% python3 -q
>>> import numpy as np
>>> import numpy.linalg as la
>>> np.set_printoptions(precision=3, suppress=True, linewidth=120, legacy="1.25")
>>> feats = np.array([[0, 2, -1], [0, -2, 2], [0, 0, 1]])
>>> feats
array([[ 0,  2, -1],
       [ 0, -2,  2],
       [ 0,  0,  1]])
>>> la.matrix_rank(feats - feats[0, 0] * np.eye(3))
2
>>> la.matrix_power(feats - np.diag(np.diag(feats)), 3)
array([[0, 0, 0],
       [0, 0, 0],
       [0, 0, 0]])
>>> print([int(la.matrix_rank(la.matrix_power(feats, p))) for p in range(1, 4)])
[2, 2, 2]
>>> try:
...     la.inv(feats)
... except la.LinAlgError as e:
...     print(repr(e))
... 
LinAlgError('Singular matrix')
>>> np.sort(la.eigvals(feats))
array([-2.,  0.,  1.])
>>> X = np.load("m.npy")
>>> X
array([[-2, -3, -1,  0],
       [ 0, -2, -3, -1],
       [-1,  0, -2, -3],
       [-3, -1,  0, -2]])
>>> la.rank(X)
Traceback (most recent call last):
  File "<python-input-12>", line 1, in <module>
    la.rank(X)
    ^^^^^^^
AttributeError: module 'numpy.linalg' has no attribute 'rank'
>>> np.round(la.norm(X), 3)
7.483
>>> X.sum(axis=1)
array([-6, -6, -6, -6])
>>> X[:, 4]
Traceback (most recent call last):
  File "<python-input-15>", line 1, in <module>
    X[:, 4]
    ~^^^^^^
IndexError: index 4 is out of bounds for axis 1 with size 4
>>> np.round(la.svd(X, compute_uv=False), 3) + 0
array([6.   , 3.162, 3.162, 0.   ])
>>> X.shape
(4, 4)
>>> la.matrix_rank(X)
3
>>> print(X @ np.ones(4))
[-6. -6. -6. -6.]
>>> X @ (-1.0) ** np.arange(4)
array([0., 0., 0., 0.])
>>> (X @ X)[0]
array([ 5, 12, 13,  6])
>>> J = np.loadtxt("a.csv", delimiter=",")
>>> J
array([[0., 3., 2., 0., 0.],
       [0., 3., 0., 3., 0.],
       [0., 1., 0., 1., 0.],
       [3., 0., 0., 0., 0.],
       [0., 0., 0., 0., 0.]])
>>> rk = la.matrix_rank(J)
>>> rk
3
>>> ns = la.svd(J)[2][rk:].T
>>> [int(la.matrix_rank(J[:, :j + 1])) for j in range(5)]
[1, 2, 3, 3, 3]
>>> np.allclose(J @ ns, 0)
True
>>> [int(la.matrix_rank(np.delete(J, i, axis=0))) for i in range(5)]
[2, 3, 3, 2, 3]
